$ ipython --no-banner

In [1]: import numpy as np

In [2]: from numpy import linalg as LA

In [3]: np.set_printoptions(precision=3, suppress=True, linewidth=140)

In [4]: def rnd(a):
   ...:     return np.round(a, 3) + 0
   ...: 

In [5]: mat = np.load("w.npy")

In [6]: print(mat)
[[ 0  1  3  3  1  3]
 [ 0  0 -3  2 -2 -2]
 [ 0  0  0 -1  3 -1]
 [ 0  0  0  0  1  2]
 [ 0  0  0  0  0 -1]
 [ 0  0  0  0  0  0]]

In [7]: # rank 5

In [8]: print(np.abs(np.diag(LA.qr(mat)[1])) > 1e-9)
[False False False False False False]

In [9]: print(np.allclose(mat[:-1].T @ LA.lstsq(mat[:-1].T, mat[-1])[0], mat[-1]))
True

In [10]: W0 = np.array([[1, -3, 9, -27], [1, -2, 4, -8], [1, -1, 1, -1], [1, 0, 0, 0]])

In [11]: r0 = np.array([2, 1, 0, 1])

In [12]: B = W0 + np.outer(r0, np.eye(4)[0])

In [13]: print(rnd(LA.det(B) / LA.det(W0)), rnd(1 + LA.solve(W0, r0)[0]))
2.0 2.0

In [14]: print(B)
[[  3.  -3.   9. -27.]
 [  2.  -2.   4.  -8.]
 [  1.  -1.   1.  -1.]
 [  2.   0.   0.   0.]]

In [15]: q, V = LA.qr(B[:, :3])[0], LA.qr(B[:, 3:])[0]

In [16]: sv = LA.svd(q.T @ V, compute_uv=False)

In [17]: print(rnd(LA.norm(q @ q.T - V @ V.T, 2)))
1.0

In [18]: print((sv > 0.9).sum())
1

In [19]: B = np.array([[-2, 3], [2, -3]])

In [20]: W2 = np.kron(B, W0)

In [21]: print(W2)
[[ -2   6 -18  54   3  -9  27 -81]
 [ -2   4  -8  16   3  -6  12 -24]
 [ -2   2  -2   2   3  -3   3  -3]
 [ -2   0   0   0   3   0   0   0]
 [  2  -6  18 -54  -3   9 -27  81]
 [  2  -4   8 -16  -3   6 -12  24]
 [  2  -2   2  -2  -3   3  -3   3]
 [  2   0   0   0  -3   0   0   0]]

In [22]: print(LA.matrix_rank(W2))
4

In [23]: arr = np.array([[-0.6, -1.0, 0.4, -1.1, -0.7],
    ...:     [-0.9, -0.2, 0.8, -0.8, 0.6],
    ...:     [-2.7, -0.6, 0.7, -0.5, 0.6],
    ...:     [-0.7, -0.6, 0.2, -0.5, 1.4],
    ...:     [-2.1, 0.6, -0.4, -0.2, -0.8],
    ...:     [2.7, 1.1, 1.2, -0.9, -0.5],
    ...:     [-0.9, -0.9, -0.5, -0.4, 0.3]])

In [24]: rng = np.random.default_rng(64)

In [25]: arr[0] = arr[3] + 0.02 * rng.normal(size=5)

In [26]: print(rnd(arr))
[[-0.71  -0.604  0.171 -0.487  1.427]
 [-0.9   -0.2    0.8   -0.8    0.6  ]
 [-2.7   -0.6    0.7   -0.5    0.6  ]
 [-0.7   -0.6    0.2   -0.5    1.4  ]
 [-2.1    0.6   -0.4   -0.2   -0.8  ]
 [ 2.7    1.1    1.2   -0.9   -0.5  ]
 [-0.9   -0.9   -0.5   -0.4    0.3  ]]

In [27]: r0 = np.array([1, 1, 1])

In [28]: print(rnd(np.cross(arr[6, :3], arr[3, :3])))
[-0.48  0.53 -0.09]

In [29]: print(rnd(np.convolve(arr[6], r0)))
[-0.9 -1.8 -2.3 -1.8 -0.6 -0.1  0.3]

In [30]: print(rnd(np.polyval(r0, arr[6])))
[0.91 0.91 0.75 0.76 1.39]

In [31]: print(rnd(np.correlate(arr[6], arr[3], "full")))
[-1.26 -0.81 -0.43  0.05  1.69  0.7   0.65  0.1  -0.21]

In [32]: B = arr / LA.norm(arr, axis=1)
ValueError: operands could not be broadcast together with shapes (7,5) (7,) 


In [33]: B = arr / LA.norm(arr, axis=1, keepdims=True)

In [34]: G = B @ B.T

In [35]: print(rnd(np.degrees(np.arccos(np.clip(G[4, 2], -1, 1)))))
48.418

In [36]: print((G - 2 * np.eye(7)).round(6).argmax(axis=1))
[3 2 1 0 2 1 2]

In [37]: print(np.argwhere(np.triu(np.abs(G) > 0.95, 1)))
[[0 3]]

In [38]: G = arr.T @ arr

In [39]: print(rnd(LA.svd(arr, compute_uv=False) ** 2))
[24.454  6.982  3.895  0.533  0.378]

In [40]: print(LA.matrix_rank(G))
5

In [41]: print(rnd(np.diag(G)))
[21.605  3.504  3.049  2.387  5.696]

In [42]: vec = np.array([-1, 1, 0, 1, 1])

In [43]: target = arr @ vec

In [44]: print(rnd(LA.solve(arr.T @ arr, arr.T @ target)))
[-1.  1.  0.  1.  1.]

In [45]: print(rnd(LA.pinv(arr) @ arr))
[[1. 0. 0. 0. 0.]
 [0. 1. 0. 0. 0.]
 [0. 0. 1. 0. 0.]
 [0. 0. 0. 1. 0.]
 [0. 0. 0. 0. 1.]]

In [46]: target = target + 0.3 * rng.normal(size=7)

In [47]: print(rnd(target))
[ 1.418  0.2    2.199  0.91   1.588 -2.922 -0.382]

In [48]: c, *_ = LA.lstsq(arr, target)

In [49]: print(c.round())
[-1.  1.  0.  1.  1.]

In [50]: print(rnd(LA.norm(target - arr @ c)))
0.423
